>>> import numpy as np
>>> import numpy.linalg as la
>>> np.set_printoptions(suppress=True, linewidth=140)
>>> rd = lambda a: np.round(a, 2) + 0
>>> u = np.array([1, 3, -2, 2, 0])
>>> A = u[np.abs(np.subtract.outer(np.arange(5), np.arange(5)))]
>>> A
array([[ 1,  3, -2,  2,  0],
       [ 3,  1,  3, -2,  2],
       [-2,  3,  1,  3, -2],
       [ 2, -2,  3,  1,  3],
       [ 0,  2, -2,  3,  1]])
>>> rd(la.eigvalsh(A).min())
np.float64(-7.97)
>>> q, V = la.qr(A[:, :2])[0], la.qr(A[:, 2:])[0]
>>> sv = la.svd(q.T @ V, compute_uv=False)
>>> rd(np.degrees(np.arccos(sv.clip(0, 1))))
array([10.07, 63.22])
>>> rd(la.norm(q @ q.T - V @ V.T, 2))
np.float64(1.0)
>>> rd(sv)
array([0.98, 0.45])
>>> A.mean(axis=0)
array([0.8, 1.4, 0.6, 1.4, 0.8])
>>> np.unravel_index(np.abs(A).argmax(), A.shape)
(np.int64(0), np.int64(1))
>>> A.sum(axis=0)
array([4, 7, 3, 7, 4])
>>> rd(la.svd(A, compute_uv=False))
array([7.97, 5.24, 3.73, 3.41, 0.59])
>>> A.shape
(5, 5)
>>> la.matrix_rank(A)
np.int64(5)
>>> M = np.load("test14.npy")
>>> M
array([[3., 1.],
       [1., 3.]])
>>> # symmetric
>>> vals, V = la.eig(M)
>>> rd(np.sort(la.eigvals(M.T)))
array([2., 4.])
>>> np.prod(vals)
np.float64(8.0)
>>> vals
array([4., 2.])
>>> M[0] @ M[1]
np.float64(6.0)
>>> rd(la.norm(M) ** 2 / la.norm(M, 2) ** 2)
np.float64(1.25)
>>> la.norm(M, axis=1).argmax()
np.int64(0)
>>> la.matrix_power(A, 3)
array([[-32, 131, -93, 117, -38],
       [131, -65, 146, -99, 117],
       [-93, 146, -77, 146, -93],
       [117, -99, 146, -65, 131],
       [-38, 117, -93, 131, -32]])
>>> np.trace(A)
np.int64(5)
>>> rd(np.abs(la.eigvals(A)).max())
np.float64(7.97)
>>> rd(la.det(A))
np.float64(-312.0)
>>> np.allclose(A, A.T)
True
>>> E = np.loadtxt("run15.csv", delimiter=",")
>>> E
array([[0., 7., 2., 0.],
       [0., 4., 2., 1.],
       [0., 5., 2., 0.],
       [0., 3., 2., 3.],
       [0., 6., 2., 0.],
       [0., 4., 2., 1.],
       [0., 8., 2., 0.],
       [0., 3., 2., 3.],
       [0., 4., 2., 1.],
       [0., 6., 2., 0.],
       [0., 3., 2., 3.],
       [0., 6., 2., 0.],
       [0., 7., 2., 0.],
       [0., 3., 2., 3.],
       [0., 5., 2., 0.],
       [0., 3., 2., 3.],
       [0., 5., 2., 0.],
       [0., 5., 2., 0.],
       [0., 4., 2., 1.],
       [0., 4., 2., 1.],
       [0., 8., 2., 0.],
       [0., 3., 2., 3.],
       [0., 7., 2., 0.],
       [0., 3., 2., 3.],
       [0., 5., 2., 0.],
       [0., 4., 2., 1.],
       [0., 6., 2., 0.],
       [0., 3., 2., 3.],
       [0., 5., 2., 0.],
       [0., 5., 2., 0.]])
>>> # looks like rank 3
>>> rd(la.norm(A, axis=1))
array([4.24, 5.2 , 5.2 , 5.2 , 4.24])
>>> la.norm(A, axis=1).argmax()
np.int64(1)
>>> rd(la.norm(A[1], 1)), rd(la.norm(A[1], np.inf))
(np.float64(11.0), np.float64(3.0))
>>> rd(la.norm(A) ** 2 / la.norm(A, 2) ** 2)
np.float64(1.84)
>>> rd(la.norm(A, axis=0))
array([4.24, 5.2 , 5.2 , 5.2 , 4.24])
>>> def softmax(z):
...     e = np.exp(z - z.max(axis=-1, keepdims=True))
...     return e / e.sum(axis=-1, keepdims=True)
... 
>>> rd(softmax(10 * E[9]))
array([0., 1., 0., 0.])
>>> rd(softmax(E[9]))
array([0.  , 0.98, 0.02, 0.  ])
>>> rd(softmax(E[9] + 5))
array([0.  , 0.98, 0.02, 0.  ])
>>> rd(softmax(E).sum(axis=1))
array([1., 1., 1., 1., 1., 1., 1., 1., 1., 1., 1., 1., 1., 1., 1., 1., 1., 1., 1., 1., 1., 1., 1., 1., 1., 1., 1., 1., 1., 1.])
>>> S = E @ E.T / np.sqrt(4)
>>> rd(softmax(S)[9] @ E)
array([0.  , 7.92, 2.  , 0.  ])
>>> softmax(S).round(6).argmax(axis=1)
array([6, 6, 6, 6, 6, 6, 6, 6, 6, 6, 6, 6, 6, 6, 6, 6, 6, 6, 6, 6, 6, 6, 6, 6, 6, 6, 6, 6, 6, 6])
>>> left, sv, Vh = la.svd(E)
>>> np.argmax(sv[:-1] / (sv[1:] + 1e-6)) + 1
np.int64(3)
>>> B = left[:, :3] @ np.diag(sv[:3]) @ Vh[:3]
>>> rd(la.norm(E - B, 2)), sv[3]
(np.float64(0.0), np.float64(0.0))
>>> la.matrix_rank(E, rtol=0.05)
np.int64(2)
>>> la.matrix_rank(B)
np.int64(3)
>>> rd(la.norm(E - B) / la.norm(E))
np.float64(0.0)
>>> m1 = np.load("x.npy")
>>> rd(m1)
array([[  3.83,  14.98,   0.83],
       [ -1.02, -14.12,  -4.02],
       [  0.27,  -6.41,  -2.73],
       [ -0.79, -12.72,  -3.79],
       [  0.68,  -3.95,  -2.32],
       [  1.11,  -1.31,  -1.89],
       [  1.89,   3.35,  -1.11],
       [  0.84,  -2.94,  -2.16],
       [  1.81,   2.85,  -1.19],
       [  0.42,  -5.46,  -2.58],
       [ -0.38, -10.29,  -3.38],
       [  1.63,   1.77,  -1.37],
       [  1.29,  -0.26,  -1.71],
       [  1.84,   3.03,  -1.16],
       [  0.67,  -3.96,  -2.33],
       [  1.05,  -1.7 ,  -1.95],
       [  2.09,   4.56,  -0.91],
       [  1.63,   1.77,  -1.37],
       [  1.14,  -1.19,  -1.86],
       [  0.78,  -3.34,  -2.22],
       [  2.57,   7.41,  -0.43],
       [  2.66,   7.95,  -0.34],
       [ -0.01,  -8.08,  -3.01],
       [  0.04,  -7.79,  -2.96],
       [  2.82,   8.91,  -0.18],
       [  0.97,  -2.2 ,  -2.03],
       [  1.97,   3.81,  -1.03],
       [  0.4 ,  -5.59,  -2.6 ]])
>>> # column 1 dominates
>>> cen = m1 - m1.mean(axis=0)
>>> V = la.svd(cen)[2][:2]
>>> B = cen - cen @ V.T @ V
>>> rd((cen @ V.T).std(axis=0))
array([6.77, 0.  ])
>>> rd(np.diag(V.T @ V))
array([0.69, 1.  , 0.32])
>>> rd(la.norm(B) / la.norm(cen))
np.float64(0.0)
>>> cen = m1 - m1.mean(axis=0)
>>> left, sv, Vh = la.svd(cen, full_matrices=False)
>>> rd(sv ** 2 / (sv ** 2).sum())
array([1., 0., 0.])
>>> rd(Vh[0] * np.sign(Vh[0, np.abs(Vh[0]).argmax()]))
array([0.16, 0.97, 0.16])
>>> rd(sv)
array([35.81,  0.  ,  0.  ])
>>> rng = np.random.default_rng(965)
>>> B = m1 + rng.integers(-2, 3, (28, 2)) @ rng.integers(-2, 3, (2, 3))
>>> rd(B)
array([[  7.83,  16.98,  -3.17],
       [  3.98, -11.12,  -9.02],
       [ -0.73,  -7.41,  -1.73],
       [  3.21,  -9.72,  -7.79],
       [ -2.32,  -4.95,   0.68],
       [ -3.89,  -4.31,   3.11],
       [ -0.11,   1.35,   0.89],
       [  6.84,   1.06,  -8.16],
       [ -0.19,   0.85,   0.81],
       [ -2.58,  -6.46,   0.42],
       [ -2.38, -10.29,  -1.38],
       [ -2.37,  -0.23,   2.63],
       [  1.29,   0.74,  -1.71],
       [  7.84,   7.03,  -7.16],
       [  2.67,  -1.96,  -4.33],
       [  2.05,  -1.7 ,  -2.95],
       [  4.09,   6.56,  -2.91],
       [  0.63,   1.77,  -0.37],
       [  0.14,  -2.19,  -0.86],
       [ -4.22,  -6.34,   2.78],
       [  4.57,   8.41,  -2.43],
       [  2.66,   8.95,  -0.34],
       [  1.99,  -8.08,  -5.01],
       [  5.04,  -4.79,  -7.96],
       [  4.82,   9.91,  -2.18],
       [  4.97,   0.8 ,  -6.03],
       [  6.97,   6.81,  -6.03],
       [  3.4 ,  -4.59,  -5.6 ]])
>>> rd(la.svd(B - m1, compute_uv=False))
array([27.68,  3.16,  0.  ])
>>> E.ravel(order="F")
array([0., 0., 0., 0., 0., 0., 0., 0., 0., 0., 0., 0., 0., 0., 0., 0., 0., 0., 0., 0., 0., 0., 0., 0., 0., 0., 0., 0., 0., 0., 7., 4., 5.,
       3., 6., 4., 8., 3., 4., 6., 3., 6., 7., 3., 5., 3., 5., 5., 4., 4., 8., 3., 7., 3., 5., 4., 6., 3., 5., 5., 2., 2., 2., 2., 2., 2.,
       2., 2., 2., 2., 2., 2., 2., 2., 2., 2., 2., 2., 2., 2., 2., 2., 2., 2., 2., 2., 2., 2., 2., 2., 0., 1., 0., 3., 0., 1., 0., 3., 1.,
       0., 3., 0., 0., 3., 0., 3., 0., 0., 1., 1., 0., 3., 0., 3., 0., 1., 0., 3., 0., 0.])
>>> E.reshape(-1, 2)
array([[0., 7.],
       [2., 0.],
       [0., 4.],
       [2., 1.],
       [0., 5.],
       [2., 0.],
       [0., 3.],
       [2., 3.],
       [0., 6.],
       [2., 0.],
       [0., 4.],
       [2., 1.],
       [0., 8.],
       [2., 0.],
       [0., 3.],
       [2., 3.],
       [0., 4.],
       [2., 1.],
       [0., 6.],
       [2., 0.],
       [0., 3.],
       [2., 3.],
       [0., 6.],
       [2., 0.],
       [0., 7.],
       [2., 0.],
       [0., 3.],
       [2., 3.],
       [0., 5.],
       [2., 0.],
       [0., 3.],
       [2., 3.],
       [0., 5.],
       [2., 0.],
       [0., 5.],
       [2., 0.],
       [0., 4.],
       [2., 1.],
       [0., 4.],
       [2., 1.],
       [0., 8.],
       [2., 0.],
       [0., 3.],
       [2., 3.],
       [0., 7.],
       [2., 0.],
       [0., 3.],
       [2., 3.],
       [0., 5.],
       [2., 0.],
       [0., 4.],
       [2., 1.],
       [0., 6.],
       [2., 0.],
       [0., 3.],
       [2., 3.],
       [0., 5.],
       [2., 0.],
       [0., 5.],
       [2., 0.]])
>>> T = E.reshape(30, 2, -1)
>>> np.einsum("ihd,ihd->ih", T, T)
array([[49.,  4.],
       [16.,  5.],
       [25.,  4.],
       [ 9., 13.],
       [36.,  4.],
       [16.,  5.],
       [64.,  4.],
       [ 9., 13.],
       [16.,  5.],
       [36.,  4.],
       [ 9., 13.],
       [36.,  4.],
       [49.,  4.],
       [ 9., 13.],
       [25.,  4.],
       [ 9., 13.],
       [25.,  4.],
       [25.,  4.],
       [16.,  5.],
       [16.,  5.],
       [64.,  4.],
       [ 9., 13.],
       [49.,  4.],
       [ 9., 13.],
       [25.,  4.],
       [16.,  5.],
       [36.,  4.],
       [ 9., 13.],
       [25.,  4.],
       [25.,  4.]])
>>> T.shape
(30, 2, 2)
>>> np.swapaxes(T, 1, 2)[14]
array([[0., 2.],
       [5., 0.]])
>>> B = m1 / np.sqrt((m1 ** 2).mean(axis=1, keepdims=True))
>>> rd(B[15])
array([ 0.65, -1.06, -1.21])
>>> la.matrix_rank(B) == la.matrix_rank(m1)
np.True_
>>> rd(la.norm(B, axis=1))
array([1.73, 1.73, 1.73, 1.73, 1.73, 1.73, 1.73, 1.73, 1.73, 1.73, 1.73, 1.73, 1.73, 1.73, 1.73, 1.73, 1.73, 1.73, 1.73, 1.73, 1.73, 1.73,
       1.73, 1.73, 1.73, 1.73, 1.73, 1.73])
>>> W0 = np.loadtxt("data.csv", delimiter=",")
>>> W0
array([[ 3., -1.,  8.],
       [ 0.,  0.,  1.],
       [ 0.,  0.,  1.]])
>>> C2 = W0.T @ W0
>>> rd(la.eigvalsh(C2)[::-1])
array([75.74,  0.26,  0.  ])
>>> np.allclose(C2, C2.T)
True
>>> np.diag(C2)
array([ 9.,  1., 66.])
>>> (W0 @ W0.T).shape
(3, 3)
>>> rd(la.svd(W0, compute_uv=False) ** 2)
array([75.74,  0.26,  0.  ])
>>> X = np.load("w.npy")
>>> X
array([[ 0.2 , -0.1 , -0.6 , -0.7 ,  1.4 , -0.2 ],
       [ 0.  ,  0.7 ,  0.6 ,  1.4 ,  1.  , -0.2 ],
       [ 1.7 ,  2.2 ,  1.5 ,  0.3 ,  0.1 , -0.2 ],
       [ 0.06,  0.8 ,  0.65,  1.35,  0.98, -0.33]])
>>> la.cond(X) > 100
np.False_
